>>> import numpy as np
>>> np.set_printoptions(suppress=True, linewidth=100)
>>> K = np.load("w.npy")
>>> K
array([[ -0.8,  -1.8,  -0.2,   1.3,   0.9,  14. ,   0. ],
       [  0.1,   0.7,   0.1,  -0.3,  -1. , -38. ,  -1. ],
       [ -0.7,  -0.1,   1.5,  -0.2,  -0.9,   4. ,  -0.6],
       [  1.1,   0.8,   0.4,   0.7,   0.7,   2. ,  -0.6],
       [  0.2,  -1.6,  -0.4,   0.2,  -1.5,  20. ,  -0.1]])
>>> # column 5 is much longer than the rest
>>> def softmax(z):
...     e = np.exp(z - z.max(axis=-1, keepdims=True))
...     return e / e.sum(axis=-1, keepdims=True)
... 
>>> print(np.round(softmax(K).sum(axis=1), 3))
[1. 1. 1. 1. 1.]
>>> print(np.round(softmax(K[2] + -2), 3))
[0.008 0.015 0.072 0.013 0.007 0.877 0.009]
>>> np.round(softmax(K[2]), 3)
array([0.008, 0.015, 0.072, 0.013, 0.007, 0.877, 0.009])
>>> att = K @ K.T / np.sqrt(7)
>>> np.round(softmax(att)[2] @ K, 3)
array([ 0.2, -1.6, -0.4,  0.2, -1.5, 20. , -0.1])
>>> np.round(softmax(att + np.triu(np.full(att.shape, -np.inf), 1)), 3) + 0
array([[1.   , 0.   , 0.   , 0.   , 0.   ],
       [0.   , 1.   , 0.   , 0.   , 0.   ],
       [1.   , 0.   , 0.   , 0.   , 0.   ],
       [0.999, 0.   , 0.001, 0.001, 0.   ],
       [0.   , 0.   , 0.   , 0.   , 1.   ]])
>>> softmax(att).round(6).argmax(axis=1)
array([4, 1, 4, 4, 4])
>>> np.round(softmax(att), 3) + 0
array([[0.   , 0.   , 0.   , 0.   , 1.   ],
       [0.   , 1.   , 0.   , 0.   , 0.   ],
       [0.   , 0.   , 0.   , 0.   , 1.   ],
       [0.017, 0.   , 0.   , 0.   , 0.983],
       [0.   , 0.   , 0.   , 0.   , 1.   ]])
>>> E = np.loadtxt("m.csv", delimiter=",")
>>> E
array([[ -6.004,  -8.023,   4.034,   4.027,  -4.006,   4.023,   4.007,  -3.968,  -2.001,   2.009,
          5.997],
       [ -6.   ,  -7.985,   4.065,   3.983,  -4.015,   4.032,   4.003,  -4.014,  -1.961,   1.989,
          5.987],
       [  9.   ,  11.957,  -6.004,  -5.975,   6.025,  -5.997,  -6.016,   6.05 ,   3.014,  -3.026,
         -8.987],
       [ -3.001,  -3.969,   1.975,   1.982,  -1.976,   1.994,   2.017,  -2.007,  -1.015,   1.   ,
          2.984],
       [  0.016,  -0.011,  -0.017,  -0.033,   0.009,   0.026,   0.013,  -0.015,  -0.001,  -0.001,
         -0.033],
       [  5.944,   7.979,  -4.021,  -3.996,   4.013,  -3.966,  -4.002,   3.959,   1.951,  -1.988,
         -6.03 ],
       [  2.997,   3.997,  -1.991,  -1.996,   2.017,  -1.979,  -1.989,   2.002,   0.965,  -1.01 ,
         -3.012],
       [ -5.99 ,  -8.032,   3.995,   3.997,  -4.017,   4.013,   4.01 ,  -4.021,  -2.002,   2.025,
          5.99 ],
       [ -6.05 ,  -7.971,   3.993,   3.984,  -3.957,   4.001,   4.018,  -3.978,  -1.969,   2.003,
          6.022],
       [ -9.041, -11.993,   6.021,   6.029,  -5.982,   5.976,   5.997,  -5.982,  -2.994,   2.992,
          8.966],
       [ -8.981, -12.   ,   5.986,   6.03 ,  -6.03 ,   6.008,   6.   ,  -5.978,  -3.003,   3.   ,
          8.98 ]])
>>> r0 = np.array([0, 6, 6])
>>> np.round(np.convolve(E[0], r0), 3)
array([  0.   , -36.024, -84.162, -23.934,  48.366,   0.126,   0.102,  48.18 ,   0.234, -35.814,
         0.048,  48.036,  35.982])
